$ ipython --no-banner

In [1]: import numpy as np

In [2]: from numpy import linalg as LA

In [3]: np.set_printoptions(suppress=True, linewidth=120)

In [4]: mat = np.array([[-1, 1, -3, 1],
   ...:     [-3, 0, -3, -2],
   ...:     [-3, 3, -2, 0],
   ...:     [3, 1, 2, 3],
   ...:     [-3, 3, 0, 2],
   ...:     [-3, 2, -3, 0],
   ...:     [0, 2, -1, 3],
   ...:     [1, 0, 2, 0]])

In [5]: x0 = np.array([0, 1, 2, 0])

In [6]: rhs = mat @ x0

In [7]: print(np.round(LA.solve(mat.T @ mat, mat.T @ rhs), 2) + 0)
[0. 1. 2. 0.]

In [8]: rng = np.random.default_rng(558)

In [9]: rhs = rhs + 0.3 * rng.normal(size=8)

In [10]: print(rhs.round(2))
[-5.12 -5.87 -1.21  4.9   2.82 -4.09  0.16  4.29]

In [11]: beta, *_ = LA.lstsq(mat, rhs)

In [12]: print(beta.round(2) + 0)
[0.   0.95 2.01 0.01]

In [13]: print(np.round(mat.T @ (rhs - mat @ beta), 2) + 0)
[0. 0. 0. 0.]

In [14]: print([round(float(LA.norm(LA.solve(mat.T @ mat + lam * np.eye(4), mat.T @ rhs))), 2) for lam in (0, 1, 10, 100)])
[2.22, 2.04, 1.37, 0.5]

In [15]: print(beta.round())
[-0.  1.  2.  0.]

In [16]: out = np.c_[mat[:, :3] @ np.array([[-2, 1, -1], [4, -1, 4], [-3, -2, 1]]), np.array([-6, -3, -9, 0, -6, -6, -6, 0])]

In [17]: print(out)
[[15  4  2 -6]
 [15  3  0 -3]
 [24 -2 13 -9]
 [-8 -2  3  0]
 [18 -6 15 -6]
 [23  1  8 -6]
 [11  0  7 -6]
 [-8 -3  1  0]]

In [18]: print(np.round(LA.norm(out - mat @ LA.lstsq(mat, out)[0], axis=0), 2) + 0)
[0.   0.   0.   2.54]

In [19]: print(LA.matrix_rank(np.c_[mat, out]))
5

In [20]: print(np.round(LA.lstsq(mat, out[:, 0])[0], 2) + 0)
[-2.  4. -3.  0.]

In [21]: print(LA.matrix_rank(out))
4

In [22]: print(np.round(LA.norm(LA.qr(mat)[0].T @ out, axis=0) ** 2 / ((out ** 2).sum(axis=0) + 1e-12), 2))
[1.   1.   1.   0.97]

In [23]: labels = rng.permutation(4)

In [24]: out = mat[:, labels] * rng.choice([-1, 1], 4)

In [25]: print(out)
[[ 1 -1 -3  1]
 [ 3  2 -3  0]
 [ 3  0 -2  3]
 [-3 -3  2  1]
 [ 3 -2  0  3]
 [ 3  0 -3  2]
 [ 0 -3 -1  2]
 [-1  0  2  0]]

In [26]: left, _, Vt = LA.svd(mat.T @ out)

In [27]: print(labels)
[0 3 2 1]
